% python3 -q
>>> import numpy as np
>>> from numpy import linalg as LA
>>> np.set_printoptions(precision=1, suppress=True, linewidth=160)
>>> u = np.array([3, 1, 5, 0, 3, 4, 0, 1, 2, 0])
>>> g = np.array([6, 7, 1, 9, 1, 0, 5, 3])
>>> K = np.outer(u, g)
>>> K
array([[18, 21,  3, 27,  3,  0, 15,  9],
       [ 6,  7,  1,  9,  1,  0,  5,  3],
       [30, 35,  5, 45,  5,  0, 25, 15],
       [ 0,  0,  0,  0,  0,  0,  0,  0],
       [18, 21,  3, 27,  3,  0, 15,  9],
       [24, 28,  4, 36,  4,  0, 20, 12],
       [ 0,  0,  0,  0,  0,  0,  0,  0],
       [ 6,  7,  1,  9,  1,  0,  5,  3],
       [12, 14,  2, 18,  2,  0, 10,  6],
       [ 0,  0,  0,  0,  0,  0,  0,  0]])
>>> # columns 2 and 4 are equal
>>> Uu, sig, vt = LA.svd(K)
>>> evecs = vt[:(sig > 1e-8).sum()]
>>> rng = np.random.default_rng(456)
>>> x = K[7] + 2 * K[6] + rng.integers(2) * np.eye(8)[5]
>>> x
array([6., 7., 1., 9., 1., 0., 5., 3.])
>>> round(LA.norm(x - evecs.T @ evecs @ x), 1)
np.float64(0.0)
>>> np.round(np.diag(evecs.T @ evecs), 1) + 0
array([0.2, 0.2, 0. , 0.4, 0. , 0. , 0.1, 0. ])
>>> LA.matrix_rank(np.vstack([K, x]))
np.int64(1)
>>> np.allclose(evecs.T @ evecs @ x, x)
True
>>> K.ravel(order="F")
array([18,  6, 30,  0, 18, 24,  0,  6, 12,  0, 21,  7, 35,  0, 21, 28,  0,  7, 14,  0,  3,  1,  5,  0,  3,  4,  0,  1,  2,  0, 27,  9, 45,  0, 27, 36,  0,  9,
       18,  0,  3,  1,  5,  0,  3,  4,  0,  1,  2,  0,  0,  0,  0,  0,  0,  0,  0,  0,  0,  0, 15,  5, 25,  0, 15, 20,  0,  5, 10,  0,  9,  3, 15,  0,  9, 12,
        0,  3,  6,  0])
>>> K.reshape(2, -1)
array([[18, 21,  3, 27,  3,  0, 15,  9,  6,  7,  1,  9,  1,  0,  5,  3, 30, 35,  5, 45,  5,  0, 25, 15,  0,  0,  0,  0,  0,  0,  0,  0, 18, 21,  3, 27,  3,
         0, 15,  9],
       [24, 28,  4, 36,  4,  0, 20, 12,  0,  0,  0,  0,  0,  0,  0,  0,  6,  7,  1,  9,  1,  0,  5,  3, 12, 14,  2, 18,  2,  0, 10,  6,  0,  0,  0,  0,  0,
         0,  0,  0]])
>>> T = K.reshape(10, 2, -1)
>>> print(np.einsum("ihd,ihd->ih", T, T))
[[1503  315]
 [ 167   35]
 [4175  875]
 [   0    0]
 [1503  315]
 [2672  560]
 [   0    0]
 [ 167   35]
 [ 668  140]
 [   0    0]]
>>> T.sum(axis=1)
array([[21, 21, 18, 36],
       [ 7,  7,  6, 12],
       [35, 35, 30, 60],
       [ 0,  0,  0,  0],
       [21, 21, 18, 36],
       [28, 28, 24, 48],
       [ 0,  0,  0,  0],
       [ 7,  7,  6, 12],
       [14, 14, 12, 24],
       [ 0,  0,  0,  0]])
>>> print(np.einsum("ihd,jhd->hij", T, T).shape)
(2, 10, 10)
>>> T.shape
(10, 2, 4)
>>> print(T.transpose(1, 0, 2))
[[[18 21  3 27]
  [ 6  7  1  9]
  [30 35  5 45]
  [ 0  0  0  0]
  [18 21  3 27]
  [24 28  4 36]
  [ 0  0  0  0]
  [ 6  7  1  9]
  [12 14  2 18]
  [ 0  0  0  0]]

 [[ 3  0 15  9]
  [ 1  0  5  3]
  [ 5  0 25 15]
  [ 0  0  0  0]
  [ 3  0 15  9]
  [ 4  0 20 12]
  [ 0  0  0  0]
  [ 1  0  5  3]
  [ 2  0 10  6]
  [ 0  0  0  0]]]
>>> T[:, 0]
array([[18, 21,  3, 27],
       [ 6,  7,  1,  9],
       [30, 35,  5, 45],
       [ 0,  0,  0,  0],
       [18, 21,  3, 27],
       [24, 28,  4, 36],
       [ 0,  0,  0,  0],
       [ 6,  7,  1,  9],
       [12, 14,  2, 18],
       [ 0,  0,  0,  0]])
